$ python -q
>>> import numpy as np
>>> import numpy.linalg as la
>>> np.set_printoptions(precision=2, suppress=True, linewidth=140, sign=" ")
>>> A = np.load("case0.npy")
>>> A
array([[ 4,  1,  4,  2,  2,  5,  2,  3,  5,  1,  3,  4,  5,  6],
       [ 1,  2,  2,  4,  4,  3,  4,  4,  1,  6,  2,  4,  1,  2],
       [ 4,  2,  6,  5,  3,  3,  6,  4,  4,  3,  5,  6,  3,  1],
       [ 2,  4,  5,  4,  2,  2,  3,  4,  4,  4,  2,  2,  3,  3],
       [ 2,  4,  3,  2,  4,  2,  4,  3,  5,  3,  4,  2,  3,  0],
       [ 5,  3,  3,  2,  2,  2,  5,  3,  1,  5,  1,  3,  4,  1],
       [ 2,  4,  6,  3,  4,  5,  6,  4,  4,  3,  3,  4,  3,  5],
       [ 3,  4,  4,  4,  3,  3,  4,  4,  6,  3,  0,  4,  5,  4],
       [ 5,  1,  4,  4,  5,  1,  4,  6,  4,  2,  4,  3,  1,  3],
       [ 1,  6,  3,  4,  3,  5,  3,  3,  2,  2,  3,  4,  0,  3],
       [ 3,  2,  5,  2,  4,  1,  3,  0,  4,  3,  0,  3,  5,  3],
       [ 4,  4,  6,  2,  2,  3,  4,  4,  3,  4,  3,  6,  3,  4],
       [ 5,  1,  3,  3,  3,  4,  3,  5,  1,  0,  5,  3,  2,  2],
       [ 6,  2,  1,  3,  0,  1,  5,  4,  3,  3,  3,  4,  2,  0]])
>>> # equal to its transpose
>>> w, evecs = la.eigh(A)
>>> x0 = np.array([1, 1, 0, 1, 1, 1, 1, 0, 1, 0, 1, 2, 2, 2])
>>> x0 @ A @ x0
np.int64(590)
>>> np.abs(A).sum(axis=1).max(), np.round(np.abs(w).max(), 2)
(np.int64(56), np.float64(45.86))
>>> (np.sign(evecs[:, -1].round(6)) == np.sign(evecs[0, -1].round(6))).astype(int)
array([ 1,  1,  1,  1,  1,  1,  1,  1,  1,  1,  1,  1,  1,  1])
>>> X = np.loadtxt("run8.csv", delimiter=",")
>>> X
array([[ 2.,  2.,  1.,  1.,  1.,  0.,  2.,  3.,  3.,  0.,  0.,  2.],
       [ 2.,  2.,  2.,  1.,  1.,  1.,  0.,  2.,  3.,  3.,  0.,  0.],
       [ 0.,  2.,  2.,  2.,  1.,  1.,  1.,  0.,  2.,  3.,  3.,  0.],
       [ 0.,  0.,  2.,  2.,  2.,  1.,  1.,  1.,  0.,  2.,  3.,  3.],
       [ 3.,  0.,  0.,  2.,  2.,  2.,  1.,  1.,  1.,  0.,  2.,  3.],
       [ 3.,  3.,  0.,  0.,  2.,  2.,  2.,  1.,  1.,  1.,  0.,  2.],
       [ 2.,  3.,  3.,  0.,  0.,  2.,  2.,  2.,  1.,  1.,  1.,  0.],
       [ 0.,  2.,  3.,  3.,  0.,  0.,  2.,  2.,  2.,  1.,  1.,  1.],
       [ 1.,  0.,  2.,  3.,  3.,  0.,  0.,  2.,  2.,  2.,  1.,  1.],
       [ 1.,  1.,  0.,  2.,  3.,  3.,  0.,  0.,  2.,  2.,  2.,  1.],
       [ 1.,  1.,  1.,  0.,  2.,  3.,  3.,  0.,  0.,  2.,  2.,  2.],
       [ 2.,  1.,  1.,  1.,  0.,  2.,  3.,  3.,  0.,  0.,  2.,  2.]])
>>> t = np.radians(180)
>>> Rm = np.eye(12)
>>> Rm[1, 1] = Rm[0, 0] = np.cos(t)
>>> Rm[1, 0], Rm[0, 1] = -np.sin(t), np.sin(t)
>>> Rm.round(2) + 0
array([[-1.,  0.,  0.,  0.,  0.,  0.,  0.,  0.,  0.,  0.,  0.,  0.],
       [ 0., -1.,  0.,  0.,  0.,  0.,  0.,  0.,  0.,  0.,  0.,  0.],
       [ 0.,  0.,  1.,  0.,  0.,  0.,  0.,  0.,  0.,  0.,  0.,  0.],
       [ 0.,  0.,  0.,  1.,  0.,  0.,  0.,  0.,  0.,  0.,  0.,  0.],
       [ 0.,  0.,  0.,  0.,  1.,  0.,  0.,  0.,  0.,  0.,  0.,  0.],
       [ 0.,  0.,  0.,  0.,  0.,  1.,  0.,  0.,  0.,  0.,  0.,  0.],
       [ 0.,  0.,  0.,  0.,  0.,  0.,  1.,  0.,  0.,  0.,  0.,  0.],
       [ 0.,  0.,  0.,  0.,  0.,  0.,  0.,  1.,  0.,  0.,  0.,  0.],
       [ 0.,  0.,  0.,  0.,  0.,  0.,  0.,  0.,  1.,  0.,  0.,  0.],
       [ 0.,  0.,  0.,  0.,  0.,  0.,  0.,  0.,  0.,  1.,  0.,  0.],
       [ 0.,  0.,  0.,  0.,  0.,  0.,  0.,  0.,  0.,  0.,  1.,  0.],
       [ 0.,  0.,  0.,  0.,  0.,  0.,  0.,  0.,  0.,  0.,  0.,  1.]])
>>> out = X @ Rm.T
>>> np.allclose(X @ X.T, out @ out.T)
True
>>> np.abs(out - X).max(axis=0)
array([ 6.,  6.,  0.,  0.,  0.,  0.,  0.,  0.,  0.,  0.,  0.,  0.])
>>> np.allclose(la.norm(X, axis=1), la.norm(out, axis=1))
True
>>> rng = np.random.default_rng(68)
>>> labels = rng.permutation(12)
>>> out = X[:, labels] * rng.choice([-1, 1], 12)
>>> out
array([[ 0., -3., -1., -3.,  1.,  2.,  1., -2., -0., -2., -0., -2.],
       [ 3., -2., -2., -3.,  1.,  0.,  1., -2., -1., -2., -0., -0.],
       [ 3., -0., -2., -2.,  1.,  1.,  2., -2., -1., -0., -3., -0.],
       [ 2., -1., -2., -0.,  2.,  1.,  2., -0., -1., -0., -3., -3.],
       [ 0., -1., -0., -1.,  2.,  1.,  2., -0., -2., -3., -2., -3.],
       [ 1., -1., -0., -1.,  2.,  2.,  0., -3., -2., -3., -0., -2.],
       [ 1., -2., -3., -1.,  0.,  2.,  0., -3., -2., -2., -1., -0.],
       [ 1., -2., -3., -2.,  0.,  2.,  3., -2., -0., -0., -1., -1.],
       [ 2., -2., -2., -2.,  3.,  0.,  3., -0., -0., -1., -1., -1.],
       [ 2., -0., -0., -2.,  3.,  0.,  2., -1., -3., -1., -2., -1.],
       [ 2., -0., -1., -0.,  2.,  3.,  0., -1., -3., -1., -2., -2.],
       [ 0., -3., -1., -0.,  0.,  3.,  1., -1., -2., -2., -2., -2.]])
>>> Uu, _, Vh = la.svd(X.T @ out)
>>> labels
array([  9,   7,   2,   8,   4,   6,   3,   1,   5,   0,  10,  11])
>>> np.round(Uu @ Vh, 2) + 0
array([[ 0.,  0.,  0.,  0.,  0.,  0.,  0.,  0.,  0., -1.,  0.,  0.],
       [ 0.,  0.,  0.,  0.,  0.,  0.,  0., -1.,  0.,  0.,  0.,  0.],
       [ 0.,  0., -1.,  0.,  0.,  0.,  0.,  0.,  0.,  0.,  0.,  0.],
       [ 0.,  0.,  0.,  0.,  0.,  0.,  1.,  0.,  0.,  0.,  0.,  0.],
       [ 0.,  0.,  0.,  0.,  1.,  0.,  0.,  0.,  0.,  0.,  0.,  0.],
       [ 0.,  0.,  0.,  0.,  0.,  0.,  0.,  0., -1.,  0.,  0.,  0.],
       [ 0.,  0.,  0.,  0.,  0.,  1.,  0.,  0.,  0.,  0.,  0.,  0.],
       [ 0., -1.,  0.,  0.,  0.,  0.,  0.,  0.,  0.,  0.,  0.,  0.],
       [ 0.,  0.,  0., -1.,  0.,  0.,  0.,  0.,  0.,  0.,  0.,  0.],
       [ 1.,  0.,  0.,  0.,  0.,  0.,  0.,  0.,  0.,  0.,  0.,  0.],
       [ 0.,  0.,  0.,  0.,  0.,  0.,  0.,  0.,  0.,  0., -1.,  0.],
       [ 0.,  0.,  0.,  0.,  0.,  0.,  0.,  0.,  0.,  0.,  0., -1.]])
